$ ipython --no-banner

In [1]: import numpy as np

In [2]: import numpy.linalg as la

In [3]: np.set_printoptions(precision=2, suppress=True, linewidth=100, sign=" ")

In [4]: rnd = lambda a: np.round(a, 2) + 0

In [5]: arr = np.load("m.npy")

In [6]: arr
Out[6]: 
array([[  0,   6,   3,   3],
       [ -6,   0,  -5,  -5],
       [ -3,   5,   0, -14],
       [ -3,   5,  14,   0]])

In [7]: # skew, so no eigenvalue has a real part

In [8]: x0 = np.array([-2, 0, -1, 0])

In [9]: rnd(la.det(arr))
Out[9]: np.float64(7056.0)

In [10]: x0 @ arr @ x0
Out[10]: np.int64(0)

In [11]: rnd(la.svd(arr, compute_uv=False))
Out[11]: array([ 16.56,  16.56,   5.07,   5.07])

In [12]: q = la.solve(np.eye(4) - arr, np.eye(4) + arr)

In [13]: rnd(la.det(q))
Out[13]: np.float64(1.0)

In [14]: rnd(q @ q.T)
Out[14]: 
array([[ 1.,  0.,  0.,  0.],
       [ 0.,  1.,  0.,  0.],
       [ 0.,  0.,  1.,  0.],
       [ 0.,  0.,  0.,  1.]])

In [15]: r0, g = arr[1], arr[0]

In [16]: r0 @ g
Out[16]: np.int64(-30)

In [17]: r0 @ r0
Out[17]: np.int64(86)

In [18]: p = (r0 @ g) / (r0 @ r0) * r0

In [19]: rnd(p)
Out[19]: array([ 2.09,  0.  ,  1.74,  1.74])

In [20]: np.outer(r0, g)
Out[20]: 
array([[  0, -36, -18, -18],
       [  0,   0,   0,   0],
       [  0, -30, -15, -15],
       [  0, -30, -15, -15]])

In [21]: (g - p) @ r0
Out[21]: np.float64(0.0)

In [22]: q = arr.astype(float).copy()

In [23]: for j in range(4):
    ...:     q[:, j] -= q[:, :j] @ (q[:, :j].T @ q[:, j])
    ...:     q[:, j] /= la.norm(q[:, j])
    ...: 

In [24]: rnd(q)
Out[24]: 
array([[ 0.  ,  0.72, -0.35,  0.6 ],
       [-0.82, -0.4 , -0.21,  0.36],
       [-0.41,  0.4 , -0.4 , -0.72],
       [-0.41,  0.4 ,  0.82,  0.  ]])

In [25]: M2 = arr / np.sqrt((arr ** 2).mean(axis=1, keepdims=True))

In [26]: arr - arr.mean(axis=1, keepdims=True)
Out[26]: 
array([[ -3.,   3.,   0.,   0.],
       [ -2.,   4.,  -1.,  -1.],
       [  0.,   8.,   3., -11.],
       [ -7.,   1.,  10.,  -4.]])

In [27]: la.matrix_rank(arr - arr.mean(axis=1, keepdims=True))
Out[27]: np.int64(3)

In [28]: la.matrix_rank(M2) == la.matrix_rank(arr)
Out[28]: np.True_

In [29]: rnd(la.norm(M2, axis=1))
Out[29]: array([ 2.,  2.,  2.,  2.])

In [30]: np.trace(arr)
Out[30]: np.int64(0)

In [31]: np.allclose(arr, arr.T)
Out[31]: False

In [32]: rnd(la.det(arr))
Out[32]: np.float64(7056.0)

In [33]: (arr - arr.T) / 2
Out[33]: 
array([[  0.,   6.,   3.,   3.],
       [ -6.,   0.,  -5.,  -5.],
       [ -3.,   5.,   0., -14.],
       [ -3.,   5.,  14.,   0.]])

In [34]: rnd(np.sort(np.abs(la.eigvals(arr))))
Out[34]: array([  5.07,   5.07,  16.56,  16.56])

In [35]: la.matrix_power(arr, 3)
Out[35]: 
array([[    0,  -624, -1320,  -480],
       [  624,     0,  1248,  1752],
       [ 1320, -1248,     0,  3696],
       [  480, -1752, -3696,     0]])

In [36]: arr @ arr
Out[36]: 
array([[ -54,   30,   12,  -72],
       [  30,  -86,  -88,   52],
       [  12,  -88, -230,  -34],
       [ -72,   52,  -34, -230]])
